>>> import numpy as np
>>> import numpy.linalg as la
>>> np.set_printoptions(suppress=True, linewidth=200)
>>> def rd(a):
...     return np.round(a, 4) + 0
... 
>>> data = np.loadtxt("w.csv", delimiter=",")
>>> data
array([[ 5.,  5.,  1.,  1.,  4.,  1.],
       [ 9.,  5.,  5.,  3.,  8.,  9.],
       [ 8.,  8.,  3.,  3.,  1.,  8.],
       [ 1.,  2.,  3.,  3.,  2.,  6.],
       [ 7.,  5.,  3.,  3.,  8.,  1.],
       [ 5.,  5.,  7.,  7.,  4.,  3.],
       [ 0.,  1.,  4.,  5.,  4.,  9.],
       [ 3.,  9.,  4.,  3.,  5.,  9.],
       [ 4.,  7.,  5.,  6.,  8.,  2.],
       [ 8.,  3.,  3.,  5.,  7.,  2.],
       [ 6.,  9.,  3.,  7.,  9.,  8.],
       [ 3.,  1.,  3.,  7.,  3.,  3.],
       [23., 15., 11.,  7., 20., 19.]])
>>> Xs = data - data.mean(axis=0)
>>> V = la.svd(Xs)[2][:1]
>>> A2 = Xs - Xs @ V.T @ V
>>> rd(la.norm(A2) / la.norm(Xs))
np.float64(0.4972)
>>> rd(A2.std(axis=0))
array([1.8858, 1.9578, 1.3803, 1.8656, 1.8899, 2.8314])
>>> rd((Xs @ V.T).std(axis=0))
array([8.6135])
>>> A2 = np.c_[data[:, :4] @ np.array([[-9, 6, 4, 7], [-2, 8, -3, -8], [-1, -8, 9, -9], [6, 2, -8, 1]]), np.array([4, 5, 2, 0, 2, 0, 4, 4, 1, 6, 5, 3, 5])]
>>> A2
array([[ -50.,   64.,    6.,  -13.,    4.],
       [ -78.,   60.,   42.,  -19.,    5.],
       [ -73.,   94.,   11.,  -32.,    2.],
       [   2.,    4.,    1.,  -33.,    0.],
       [ -58.,   64.,   16.,  -15.,    2.],
       [ -20.,   28.,   12.,  -61.,    0.],
       [  24.,  -14.,   -7.,  -39.,    4.],
       [ -31.,   64.,   -3.,  -84.,    4.],
       [ -19.,   52.,   -8.,  -67.,    1.],
       [ -51.,   58.,   10.,   10.,    6.],
       [ -33.,   98.,  -32.,  -50.,    5.],
       [  10.,   16.,  -20.,   -7.,    3.],
       [-206.,  184.,   90.,  -51.,    5.]])
>>> rd(la.norm(la.qr(data)[0].T @ A2, axis=0) ** 2 / ((A2 ** 2).sum(axis=0) + 1e-12))
array([1.    , 1.    , 1.    , 1.    , 0.8212])
>>> rd(la.lstsq(data, A2[:, 0])[0])
array([-9., -2., -1.,  6.,  0.,  0.])
>>> Xs = data - data.mean(axis=0)
>>> U, sv, VT = la.svd(Xs, full_matrices=False)
>>> rd(VT[0] * np.sign(VT[0, np.abs(VT[0]).argmax()]))
array([0.5977, 0.3706, 0.2266, 0.0778, 0.4911, 0.4548])
>>> rd(sv ** 2 / (sv ** 2).sum())
array([0.7528, 0.1093, 0.0585, 0.0408, 0.0275, 0.0112])
>>> rd(sv)
array([31.0564, 11.8316,  8.6578,  7.2258,  5.9378,  3.7836])
>>> la.matrix_rank(Xs)
np.int64(6)
>>> np.abs(VT[0]).argmax()
np.int64(0)
>>> rd(Xs.mean(axis=0))
array([0., 0., 0., 0., 0., 0.])
>>> Q, V = la.qr(data[:, :4])[0], la.qr(data[:, 4:])[0]
>>> sv = la.svd(Q.T @ V, compute_uv=False)
>>> rd(la.norm(Q @ Q.T - V @ V.T, 2))
np.float64(1.0)
>>> rd(np.degrees(np.arccos(sv.clip(0, 1))))
array([13.5845, 67.1072])
>>> K = np.loadtxt("x.csv", delimiter=",")
>>> K
array([[  7.,  -1.,  -9.,  -6.],
       [ -4.,   7., -18., -12.],
       [ -2.,   1.,   8.,   0.],
       [  2.,  -1.,   0.,   8.]])
>>> vec = np.array([1, 0, -1, 1])
>>> (K * vec).sum(axis=1)
array([ 10.,   2., -10.,  10.])
>>> K @ vec
array([ 10.,   2., -10.,  10.])
>>> np.sign((K @ vec).round(6))
array([ 1.,  1., -1.,  1.])
>>> K * vec
array([[  7.,  -0.,   9.,  -6.],
       [ -4.,   0.,  18., -12.],
       [ -2.,   0.,  -8.,   0.],
       [  2.,  -0.,  -0.,   8.]])
>>> K @ np.ones(4)
array([ -9., -27.,   7.,   9.])
>>> evals, V = la.eig(K)
>>> rd(np.prod(evals))
np.float64(2880.0)
>>> rd(np.sort(la.eigvals(la.inv(K))))
array([0.1111, 0.125 , 0.125 , 0.2   ])
>>> rd(evals)
array([5., 9., 8., 8.])
>>> A2 = la.inv(K)
>>> rd(la.cond(K))
np.float64(17.1349)
>>> rd(K @ A2)
array([[1., 0., 0., 0.],
       [0., 1., 0., 0.],
       [0., 0., 1., 0.],
       [0., 0., 0., 1.]])
>>> np.allclose(A2, K.T)
False
>>> rd(la.det(K) * A2)
array([[ 496.,   40.,  648.,  432.],
       [ 352.,  400., 1296.,  864.],
       [  80.,  -40.,  360.,    0.],
       [ -80.,   40.,    0.,  360.]])
>>> (np.abs(A2) > 1e-9).astype(int)
array([[1, 1, 1, 1],
       [1, 1, 1, 1],
       [1, 1, 1, 0],
       [1, 1, 0, 1]])
>>> rd(la.slogdet(K)[0])
np.float64(1.0)
>>> (K - K.T) / 2
array([[ 0. ,  1.5, -3.5, -4. ],
       [-1.5,  0. , -9.5, -5.5],
       [ 3.5,  9.5,  0. ,  0. ],
       [ 4. ,  5.5,  0. ,  0. ]])
>>> np.allclose(K, K.T)
False
>>> F = np.load("dump.npy")
>>> F
array([[ -8,   5,  -5,   3,   6,  -6,   6,   1,  -2],
       [ -1,   1,  -1,   0,   3,   0,   3,   5,  -1],
       [  0,   1,  -1,  -1,   6,   2,   6,  13,  -2],
       [-13,   8,  -8,   5,   9, -10,   9,   0,  -3],
       [  3,  -2,   2,  -1,  -3,   2,  -3,  -2,   1],
       [ -6,   3,  -3,   3,   0,  -6,   0,  -9,   0],
       [ -3,   3,  -3,   0,   9,   0,   9,  15,  -3],
       [  2,  -2,   2,   0,  -6,   0,  -6, -10,   2],
       [ -3,   3,  -3,   0,   9,   0,   9,  15,  -3],
       [  6,  -4,   4,  -2,  -6,   4,  -6,  -4,   2],
       [  3,  -1,   1,  -2,   3,   4,   3,  11,  -1],
       [  3,  -1,   1,  -2,   3,   4,   3,  11,  -1],
       [  8,  -5,   5,  -3,  -6,   6,  -6,  -1,   2]])
>>> U, sv, VT = la.svd(F)
>>> rd(sv)
array([45.7359, 32.4534,  0.    ,  0.    ,  0.    ,  0.    ,  0.    ,  0.    ,  0.    ])
>>> np.argmax(sv[:-1] / (sv[1:] + 1e-6)) + 1
np.int64(2)
>>> A2 = U[:, :2] @ np.diag(sv[:2]) @ VT[:2]
>>> rd(la.norm(F - A2) / la.norm(F))
np.float64(0.0)
>>> la.matrix_rank(A2)
np.int64(2)
>>> rd(la.norm(F - A2, 2)), rd(sv[2])
(np.float64(0.0), np.float64(0.0))
>>> rd(A2)
array([[ -8.,   5.,  -5.,   3.,   6.,  -6.,   6.,   1.,  -2.],
       [ -1.,   1.,  -1.,   0.,   3.,   0.,   3.,   5.,  -1.],
       [  0.,   1.,  -1.,  -1.,   6.,   2.,   6.,  13.,  -2.],
       [-13.,   8.,  -8.,   5.,   9., -10.,   9.,   0.,  -3.],
       [  3.,  -2.,   2.,  -1.,  -3.,   2.,  -3.,  -2.,   1.],
       [ -6.,   3.,  -3.,   3.,   0.,  -6.,   0.,  -9.,   0.],
       [ -3.,   3.,  -3.,   0.,   9.,   0.,   9.,  15.,  -3.],
       [  2.,  -2.,   2.,   0.,  -6.,   0.,  -6., -10.,   2.],
       [ -3.,   3.,  -3.,   0.,   9.,   0.,   9.,  15.,  -3.],
       [  6.,  -4.,   4.,  -2.,  -6.,   4.,  -6.,  -4.,   2.],
       [  3.,  -1.,   1.,  -2.,   3.,   4.,   3.,  11.,  -1.],
       [  3.,  -1.,   1.,  -2.,   3.,   4.,   3.,  11.,  -1.],
       [  8.,  -5.,   5.,  -3.,  -6.,   6.,  -6.,  -1.,   2.]])
>>> rd(np.abs(F - A2).max())
np.float64(0.0)
>>> la.matrix_rank(F, rtol=0.05)
np.int64(2)
